$ ipython --no-banner

In [1]: import numpy as np

In [2]: import numpy.linalg as la

In [3]: np.set_printoptions(precision=2, suppress=True, linewidth=120)

In [4]: def rd(a):
   ...:     return np.round(a, 2) + 0
   ...: 

In [5]: m1 = np.loadtxt("sample2.csv", delimiter=",")

In [6]: m1
Out[6]: 
array([[ 3.,  5.,  0.,  0.],
       [ 5.,  3.,  5.,  0.],
       [ 0.,  5.,  2.,  5.],
       [ 0.,  0.,  5., -2.]])

In [7]: A2 = m1[0, 0] * m1[1:] - np.outer(m1[1:, 0], m1[0])

In [8]: A2
Out[8]: 
array([[  0., -16.,  15.,   0.],
       [  0.,  15.,   6.,  15.],
       [  0.,   0.,  15.,  -6.]])

In [9]: rd(m1[:, 0] / m1[0, 0])
Out[9]: array([1.  , 1.67, 0.  , 0.  ])

In [10]: np.flatnonzero(~A2.round(6).any(axis=1))
Out[10]: array([], dtype=int64)

In [11]: rd(la.eigvalsh(m1).min())
Out[11]: np.float64(-6.75)

In [12]: np.all(la.eigvalsh(m1) > 0)
Out[12]: np.False_

In [13]: A = np.array([[2.0, 0.0, -2.0, -2.0],
    ...:     [0.0, 2.0, 0.0, 0.0],
    ...:     [0.0, 0.0, -4.0, -6.0],
    ...:     [0.0, 0.0, 4.0, 6.0]])

In [14]: # 2 blocks once reordered

In [15]: (A - A.T) / 2
Out[15]: 
array([[ 0.,  0., -1., -1.],
       [ 0.,  0.,  0.,  0.],
       [ 1.,  0.,  0., -5.],
       [ 1.,  0.,  5.,  0.]])

In [16]: rd(la.det(A))
Out[16]: np.float64(0.0)

In [17]: A.inv()
---------------------------------------------------------------------------
AttributeError                            Traceback (most recent call last)
Cell In[17], line 1
----> 1 A.inv()

AttributeError: 'numpy.ndarray' object has no attribute 'inv'

In [18]: np.allclose(A, A.T)
Out[18]: False

In [19]: A @ A
Out[19]: 
array([[  4.,   0.,  -4.,  -4.],
       [  0.,   4.,   0.,   0.],
       [  0.,   0.,  -8., -12.],
       [  0.,   0.,   8.,  12.]])

In [20]: C2 = A.T @ A

In [21]: np.allclose(C2, C2.T)
Out[21]: True

In [22]: C2
Out[22]: 
array([[ 4.,  0., -4., -4.],
       [ 0.,  4.,  0.,  0.],
       [-4.,  0., 36., 52.],
       [-4.,  0., 52., 76.]])

In [23]: rd(la.svd(A, compute_uv=False) ** 2)
Out[23]: array([112.,   4.,   4.,   0.])

In [24]: np.abs(np.diag(la.qr(A)[1])) > 1e-9
Out[24]: array([ True,  True,  True, False])

In [25]: rd(A @ la.pinv(A) @ A)
Out[25]: 
array([[ 2.,  0., -2., -2.],
       [ 0.,  2.,  0.,  0.],
       [ 0.,  0., -4., -6.],
       [ 0.,  0.,  4.,  6.]])

In [26]: np.allclose(A[:-1].T @ la.lstsq(A[:-1].T, A[-1])[0], A[-1])
Out[26]: True

In [27]: la.lstsq(A[:-1].T, A[-1])[2]
Out[27]: np.int32(3)

In [28]: J = np.loadtxt("w.csv", delimiter=",")

In [29]: J
Out[29]: 
array([[ 0.,  0.,  0.,  0.,  0., -2.,  0.,  0.,  0.,  2.,  0.,  0.],
       [ 0.,  0.,  0.,  0.,  0.,  0.,  0.,  1., -1.,  0.,  0., -1.],
       [ 0.,  0.,  0., -1., -1.,  0.,  0.,  1.,  0.,  1.,  0.,  0.],
       [ 0.,  0.,  0.,  0.,  0.,  0.,  0., -2., -1., -1.,  1.,  0.],
       [ 0.,  0.,  0.,  0.,  0.,  0.,  0., -2.,  0.,  0.,  0.,  0.],
       [ 0.,  0.,  0.,  0.,  0.,  0.,  0.,  0.,  0.,  0.,  0.,  0.],
       [ 0.,  0.,  0.,  0.,  0.,  0.,  0.,  2.,  0.,  0.,  0.,  0.],
       [ 0.,  0.,  0.,  0.,  0.,  0.,  0.,  2.,  0.,  0.,  1.,  0.],
       [ 0.,  0.,  0.,  0.,  0.,  1.,  1.,  0.,  0.,  0.,  0.,  2.]])

In [30]: left, sv, Vt = la.svd(J)

In [31]: evecs = Vt[:(sv > 1e-8).sum()]

In [32]: rng = np.random.default_rng(214)

In [33]: vec = J[0] + -2 * J[8] + rng.integers(2) * np.eye(12)[3]

In [34]: vec
Out[34]: array([ 0.,  0.,  0.,  0.,  0., -4., -2.,  0.,  0.,  2.,  0., -4.])

In [35]: np.allclose(evecs.T @ evecs @ vec, vec)
Out[35]: True

In [36]: rd(np.diag(evecs.T @ evecs))
Out[36]: array([0.  , 0.  , 0.  , 0.48, 0.48, 0.93, 0.33, 1.  , 0.93, 0.93, 1.  , 0.93])
